% python3 -q
>>> import numpy as np
>>> import numpy.linalg as la
>>> np.set_printoptions(precision=2, suppress=True, linewidth=120)
>>> rd = lambda a: np.round(a, 2) + 0
>>> F = np.load("layer14.npy")
>>> print(F)
[[ 0  2  0  2  1]
 [-2  0  3 -2  3]
 [ 0 -3  0 -4 -2]
 [-2  2  4  0 -1]
 [-1 -3  2  1  0]]
>>> left, sv, vt = la.svd(F)
>>> np.argmax(sv[:-1] / (sv[1:] + 1e-6)) + 1
np.int64(4)
>>> rd(sv)
array([6.36, 6.36, 3.39, 3.39, 0.  ])
>>> Y = left[:, :4] @ np.diag(sv[:4]) @ vt[:4]
>>> rd(np.abs(F - Y).max())
np.float64(0.0)
>>> print(rd(la.norm(F - Y, 2)), rd(sv[4]))
0.0 0.0
>>> rd(la.norm(F - Y) / la.norm(F))
np.float64(0.0)
>>> la.matrix_rank(Y)
np.int64(4)
>>> rng = np.random.default_rng(26)
>>> z = rng.permutation(5)
>>> print(z)
[0 3 2 1 4]
>>> Y = F[z][:, z]
>>> np.trace(Y)
np.int64(0)
>>> x0 = np.array([2, 2, 1, -3, 0])
>>> F @ x0
array([-2,  5,  6,  4, -9])
>>> F @ np.eye(5)[2]
array([0., 3., 0., 4., 2.])
>>> np.sign((F @ x0).round(6))
array([-1,  1,  1,  1, -1])
>>> np.einsum("ij,j->i", F, x0)
array([-2,  5,  6,  4, -9])
>>> print(F @ np.ones(5))
[ 5.  2. -9.  3. -1.]
>>> Y = np.array([[2, 0, 2, 1, 0, 1, 2, 2, 0, 2, 0, 1, 1],
...     [1, 1, 2, 0, 2, 2, 2, 2, 1, 1, 0, 2, 0],
...     [1, 1, 1, 2, 0, 2, 0, 2, 1, 1, 2, 2, 1],
...     [0, 1, 2, 0, 1, 0, 0, 2, 0, 0, 1, 1, 0],
...     [0, 0, 0, 0, 2, 2, 0, 2, 1, 2, 0, 1, 2],
...     [0, 2, 1, 2, 2, 1, 1, 0, 0, 0, 1, 2, 1],
...     [0, 0, 0, 2, 0, 0, 2, 0, 1, 1, 1, 1, 2],
...     [0, 1, 2, 0, 1, 2, 0, 2, 1, 1, 0, 2, 0],
...     [2, 1, 0, 2, 0, 1, 1, 2, 0, 1, 0, 0, 2],
...     [0, 0, 1, 1, 0, 0, 2, 1, 0, 2, 2, 2, 0],
...     [1, 2, 1, 1, 2, 0, 2, 0, 0, 0, 2, 1, 0],
...     [0, 2, 1, 2, 1, 0, 1, 1, 1, 2, 0, 1, 1],
...     [2, 1, 2, 2, 0, 0, 0, 0, 0, 2, 1, 2, 0]])
>>> Y[-1] = Y[0]
>>> A = Y + 0.1 * np.eye(13)
>>> A
array([[2.1, 0. , 2. , 1. , 0. , 1. , 2. , 2. , 0. , 2. , 0. , 1. , 1. ],
       [1. , 1.1, 2. , 0. , 2. , 2. , 2. , 2. , 1. , 1. , 0. , 2. , 0. ],
       [1. , 1. , 1.1, 2. , 0. , 2. , 0. , 2. , 1. , 1. , 2. , 2. , 1. ],
       [0. , 1. , 2. , 0.1, 1. , 0. , 0. , 2. , 0. , 0. , 1. , 1. , 0. ],
       [0. , 0. , 0. , 0. , 2.1, 2. , 0. , 2. , 1. , 2. , 0. , 1. , 2. ],
       [0. , 2. , 1. , 2. , 2. , 1.1, 1. , 0. , 0. , 0. , 1. , 2. , 1. ],
       [0. , 0. , 0. , 2. , 0. , 0. , 2.1, 0. , 1. , 1. , 1. , 1. , 2. ],
       [0. , 1. , 2. , 0. , 1. , 2. , 0. , 2.1, 1. , 1. , 0. , 2. , 0. ],
       [2. , 1. , 0. , 2. , 0. , 1. , 1. , 2. , 0.1, 1. , 0. , 0. , 2. ],
       [0. , 0. , 1. , 1. , 0. , 0. , 2. , 1. , 0. , 2.1, 2. , 2. , 0. ],
       [1. , 2. , 1. , 1. , 2. , 0. , 2. , 0. , 0. , 0. , 2.1, 1. , 0. ],
       [0. , 2. , 1. , 2. , 1. , 0. , 1. , 1. , 1. , 2. , 0. , 1.1, 1. ],
       [2. , 0. , 2. , 1. , 0. , 1. , 2. , 2. , 0. , 2. , 0. , 1. , 1.1]])
>>> t3 = np.stack([A, 4 * A, A[::-1]])
>>> print(t3.shape)
(3, 13, 13)
>>> print(la.matrix_rank(t3.reshape(3, -1)))
2
